$ ipython --no-banner

In [1]: import numpy as np

In [2]: np.set_printoptions(precision=2, suppress=True, linewidth=160)

In [3]: F = np.load("run11.npy")

In [4]: F
Out[4]: 
array([[ 0.27, -0.02,  0.18, -0.09,  0.55, -0.15,  0.14, -0.52, -0.08, -0.1 , -0.31, -0.17],
       [-1.11,  0.52,  0.25, -0.51, -0.71,  0.31, -0.37,  0.27, -0.14, -0.07,  0.89, -0.27],
       [ 0.62, -0.2 , -0.1 ,  0.54,  0.56, -0.4 ,  0.37, -0.35,  0.03,  0.09, -0.68, -0.07],
       [-0.09,  0.16, -0.08, -0.01, -0.24,  0.02, -0.19, -0.13,  0.04, -0.06,  0.07,  0.15],
       [-0.14,  0.1 ,  0.36, -0.24,  0.32, -0.04,  0.16, -0.27, -0.24, -0.12,  0.07, -0.3 ],
       [-0.58, -0.05, -0.26,  0.24, -0.53,  0.05, -0.11,  0.54,  0.13,  0.19,  0.43, -0.28],
       [ 0.67,  0.15,  0.46, -0.33,  0.86, -0.13,  0.23, -0.84, -0.23, -0.24, -0.52,  0.19],
       [ 0.29,  0.03,  0.21,  0.1 ,  0.5 , -0.2 ,  0.21, -0.4 , -0.09, -0.02, -0.37, -0.17]])

In [5]: A2 = np.array([[0, 2],
   ...:     [2, 1],
   ...:     [-1, 1],
   ...:     [-2, -2],
   ...:     [-1, -2],
   ...:     [-2, -2],
   ...:     [-1, -1],
   ...:     [-2, -2],
   ...:     [2, 0],
   ...:     [-1, -1],
   ...:     [-2, 1],
   ...:     [0, -2]])

In [6]: np.einsum("ij,ij->i", F, F)
Out[6]: array([0.87, 3.52, 1.94, 0.18, 0.59, 1.37, 2.72, 0.81])

In [7]: A2.T @ F.T
Out[7]: 
array([[ 1.17, -0.26,  0.52,  1.07, -0.04, -1.65,  2.17,  0.72],
       [ 1.11,  1.7 , -0.76,  0.64,  1.27, -1.16,  1.94,  0.6 ]])

In [8]: np.einsum("ij->j", F)
Out[8]: array([-0.07,  0.69,  1.02, -0.3 ,  1.31, -0.54,  0.44, -1.7 , -0.58, -0.33, -0.42, -0.92])

In [9]: np.einsum("ik,kj->ji", F, A2)
Out[9]: 
array([[ 1.17, -0.26,  0.52,  1.07, -0.04, -1.65,  2.17,  0.72],
       [ 1.11,  1.7 , -0.76,  0.64,  1.27, -1.16,  1.94,  0.6 ]])

In [10]: np.einsum("ik,kj->ij", F, A2)
Out[10]: 
array([[ 1.17,  1.11],
       [-0.26,  1.7 ],
       [ 0.52, -0.76],
       [ 1.07,  0.64],
       [-0.04,  1.27],
       [-1.65, -1.16],
       [ 2.17,  1.94],
       [ 0.72,  0.6 ]])

In [11]: np.linalg.matrix_rank(np.vstack([F, A2.T]))
Out[11]: np.int64(10)

In [12]: np.linalg.matrix_rank(F @ A2)
Out[12]: np.int64(2)

In [13]: F @ A2
Out[13]: 
array([[ 1.17,  1.11],
       [-0.26,  1.7 ],
       [ 0.52, -0.76],
       [ 1.07,  0.64],
       [-0.04,  1.27],
       [-1.65, -1.16],
       [ 2.17,  1.94],
       [ 0.72,  0.6 ]])

In [14]: np.vstack([F, A2.T]).shape
Out[14]: (10, 12)

In [15]: F.reshape(-1, 2)
Out[15]: 
array([[ 0.27, -0.02],
       [ 0.18, -0.09],
       [ 0.55, -0.15],
       [ 0.14, -0.52],
       [-0.08, -0.1 ],
       [-0.31, -0.17],
       [-1.11,  0.52],
       [ 0.25, -0.51],
       [-0.71,  0.31],
       [-0.37,  0.27],
       [-0.14, -0.07],
       [ 0.89, -0.27],
       [ 0.62, -0.2 ],
       [-0.1 ,  0.54],
       [ 0.56, -0.4 ],
       [ 0.37, -0.35],
       [ 0.03,  0.09],
       [-0.68, -0.07],
       [-0.09,  0.16],
       [-0.08, -0.01],
       [-0.24,  0.02],
       [-0.19, -0.13],
       [ 0.04, -0.06],
       [ 0.07,  0.15],
       [-0.14,  0.1 ],
       [ 0.36, -0.24],
       [ 0.32, -0.04],
       [ 0.16, -0.27],
       [-0.24, -0.12],
       [ 0.07, -0.3 ],
       [-0.58, -0.05],
       [-0.26,  0.24],
       [-0.53,  0.05],
       [-0.11,  0.54],
       [ 0.13,  0.19],
       [ 0.43, -0.28],
       [ 0.67,  0.15],
       [ 0.46, -0.33],
       [ 0.86, -0.13],
       [ 0.23, -0.84],
       [-0.23, -0.24],
       [-0.52,  0.19],
       [ 0.29,  0.03],
       [ 0.21,  0.1 ],
       [ 0.5 , -0.2 ],
       [ 0.21, -0.4 ],
       [-0.09, -0.02],
       [-0.37, -0.17]])

In [16]: F.reshape(2, -1)
Out[16]: 
array([[ 0.27, -0.02,  0.18, -0.09,  0.55, -0.15,  0.14, -0.52, -0.08, -0.1 , -0.31, -0.17, -1.11,  0.52,  0.25, -0.51, -0.71,  0.31, -0.37,  0.27, -0.14,
        -0.07,  0.89, -0.27,  0.62, -0.2 , -0.1 ,  0.54,  0.56, -0.4 ,  0.37, -0.35,  0.03,  0.09, -0.68, -0.07, -0.09,  0.16, -0.08, -0.01, -0.24,  0.02,
        -0.19, -0.13,  0.04, -0.06,  0.07,  0.15],
       [-0.14,  0.1 ,  0.36, -0.24,  0.32, -0.04,  0.16, -0.27, -0.24, -0.12,  0.07, -0.3 , -0.58, -0.05, -0.26,  0.24, -0.53,  0.05, -0.11,  0.54,  0.13,
         0.19,  0.43, -0.28,  0.67,  0.15,  0.46, -0.33,  0.86, -0.13,  0.23, -0.84, -0.23, -0.24, -0.52,  0.19,  0.29,  0.03,  0.21,  0.1 ,  0.5 , -0.2 ,
         0.21, -0.4 , -0.09, -0.02, -0.37, -0.17]])

In [17]: blk = F.reshape(8, 2, -1)

In [18]: blk.transpose(1, 0, 2)
Out[18]: 
array([[[ 0.27, -0.02,  0.18, -0.09,  0.55, -0.15],
        [-1.11,  0.52,  0.25, -0.51, -0.71,  0.31],
        [ 0.62, -0.2 , -0.1 ,  0.54,  0.56, -0.4 ],
        [-0.09,  0.16, -0.08, -0.01, -0.24,  0.02],
        [-0.14,  0.1 ,  0.36, -0.24,  0.32, -0.04],
        [-0.58, -0.05, -0.26,  0.24, -0.53,  0.05],
        [ 0.67,  0.15,  0.46, -0.33,  0.86, -0.13],
        [ 0.29,  0.03,  0.21,  0.1 ,  0.5 , -0.2 ]],

       [[ 0.14, -0.52, -0.08, -0.1 , -0.31, -0.17],
        [-0.37,  0.27, -0.14, -0.07,  0.89, -0.27],
        [ 0.37, -0.35,  0.03,  0.09, -0.68, -0.07],
        [-0.19, -0.13,  0.04, -0.06,  0.07,  0.15],
        [ 0.16, -0.27, -0.24, -0.12,  0.07, -0.3 ],
        [-0.11,  0.54,  0.13,  0.19,  0.43, -0.28],
        [ 0.23, -0.84, -0.23, -0.24, -0.52,  0.19],
        [ 0.21, -0.4 , -0.09, -0.02, -0.37, -0.17]]])

In [19]: blk[:, 0]
Out[19]: 
array([[ 0.27, -0.02,  0.18, -0.09,  0.55, -0.15],
       [-1.11,  0.52,  0.25, -0.51, -0.71,  0.31],
       [ 0.62, -0.2 , -0.1 ,  0.54,  0.56, -0.4 ],
       [-0.09,  0.16, -0.08, -0.01, -0.24,  0.02],
       [-0.14,  0.1 ,  0.36, -0.24,  0.32, -0.04],
       [-0.58, -0.05, -0.26,  0.24, -0.53,  0.05],
       [ 0.67,  0.15,  0.46, -0.33,  0.86, -0.13],
       [ 0.29,  0.03,  0.21,  0.1 ,  0.5 , -0.2 ]])

In [20]: blk.shape
Out[20]: (8, 2, 6)

In [21]: np.einsum("ihd,ihd->ih", blk, blk)
Out[21]: 
array([[0.44, 0.43],
       [2.43, 1.1 ],
       [1.2 , 0.74],
       [0.1 , 0.09],
       [0.32, 0.27],
       [0.75, 0.62],
       [1.55, 1.18],
       [0.43, 0.38]])

In [22]: blk.sum(axis=1)
Out[22]: 
array([[ 0.41, -0.54,  0.1 , -0.19,  0.24, -0.32],
       [-1.48,  0.79,  0.11, -0.58,  0.18,  0.04],
       [ 0.99, -0.55, -0.07,  0.63, -0.12, -0.47],
       [-0.28,  0.03, -0.04, -0.07, -0.17,  0.17],
       [ 0.02, -0.17,  0.12, -0.36,  0.39, -0.34],
       [-0.69,  0.49, -0.13,  0.43, -0.1 , -0.23],
       [ 0.9 , -0.69,  0.23, -0.57,  0.34,  0.06],
       [ 0.5 , -0.37,  0.12,  0.08,  0.13, -0.37]])

In [23]: np.einsum("ihd,jhd->hij", blk, blk).shape
Out[23]: (2, 8, 8)
